$ python3 -q
>>> import numpy as np
>>> import numpy.linalg as la
>>> np.set_printoptions(suppress=True, linewidth=140)
>>> W0 = np.load("test15.npy")
>>> W0
array([[ 1,  0,  0],
       [-2,  1,  0],
       [-3, -1,  1]])
>>> # triangular: eigenvalues sit on the diagonal
>>> W0 @ W0
array([[ 1,  0,  0],
       [-4,  1,  0],
       [-4, -2,  1]])
>>> la.matrix_power(W0 - np.diag(np.diag(W0)), 3)
array([[0, 0, 0],
       [0, 0, 0],
       [0, 0, 0]])
>>> la.matrix_rank(W0 - W0[0, 0] * np.eye(3))
np.int64(2)
>>> [int(la.matrix_rank(la.matrix_power(W0, p))) for p in range(1, 4)]
[3, 3, 3]
>>> np.round(np.sort(la.eigvals(W0)), 2)
array([1., 1., 1.])
>>> np.prod(np.diag(W0)), round(la.det(W0), 2)
(np.int64(1), np.float64(1.0))
>>> x0 = np.array([0, 4, 7])
>>> rhs = W0 @ x0
>>> rhs
array([0, 4, 3])
>>> np.round(la.solve(W0, W0[:, 1]), 2) + 0
array([0., 1., 0.])
>>> np.round(la.solve(W0.T, W0[2]), 2)
array([0., 0., 1.])
>>> A = np.loadtxt("x.csv", delimiter=",")
>>> A
array([[-0.48,  0.18, -0.28,  0.26, -0.1 , -0.26,  0.06,  0.36],
       [ 1.2 , -0.45,  0.7 , -0.65,  0.25,  0.65, -0.15, -0.9 ],
       [-0.24,  0.09, -0.14,  0.13, -0.05, -0.13,  0.03,  0.18]])
>>> # rows and columns are dependent
>>> Uu, sig, VT = la.svd(A)
>>> sig.round(2) + 0
array([2.16, 0.  , 0.  ])
>>> np.argmax(sig[:-1] / (sig[1:] + 1e-6)) + 1
np.int64(1)
>>> M2 = Uu[:, :1] @ np.diag(sig[:1]) @ VT[:1]
>>> round(la.norm(A - M2, 2), 2), round(float(sig[1]), 2)
(np.float64(0.0), 0.0)
>>> round(la.norm(A - M2) / la.norm(A), 2)
np.float64(0.0)
>>> M2.round(2)
array([[-0.48,  0.18, -0.28,  0.26, -0.1 , -0.26,  0.06,  0.36],
       [ 1.2 , -0.45,  0.7 , -0.65,  0.25,  0.65, -0.15, -0.9 ],
       [-0.24,  0.09, -0.14,  0.13, -0.05, -0.13,  0.03,  0.18]])
>>> blk = np.stack([M2, 4 * M2, M2[::-1]])
>>> np.round(la.norm(blk, axis=(1, 2)), 2)
array([2.16, 8.62, 2.16])
>>> la.matrix_rank(blk.reshape(3, -1))
np.int64(2)
>>> blk.shape
(3, 3, 8)
>>> la.matrix_rank(blk)
array([1, 1, 1])
>>> np.unique(A.round(6), axis=0).shape
(3, 8)
>>> np.round(np.trace(la.pinv(A) @ A), 2)
np.float64(1.0)
>>> np.allclose(A[:-1].T @ la.lstsq(A[:-1].T, A[-1])[0], A[-1])
True
>>> np.abs(np.diag(la.qr(A)[1])) > 1e-9
array([ True, False, False])
>>> np.round(A @ la.pinv(A) @ A, 2)
array([[-0.48,  0.18, -0.28,  0.26, -0.1 , -0.26,  0.06,  0.36],
       [ 1.2 , -0.45,  0.7 , -0.65,  0.25,  0.65, -0.15, -0.9 ],
       [-0.24,  0.09, -0.14,  0.13, -0.05, -0.13,  0.03,  0.18]])
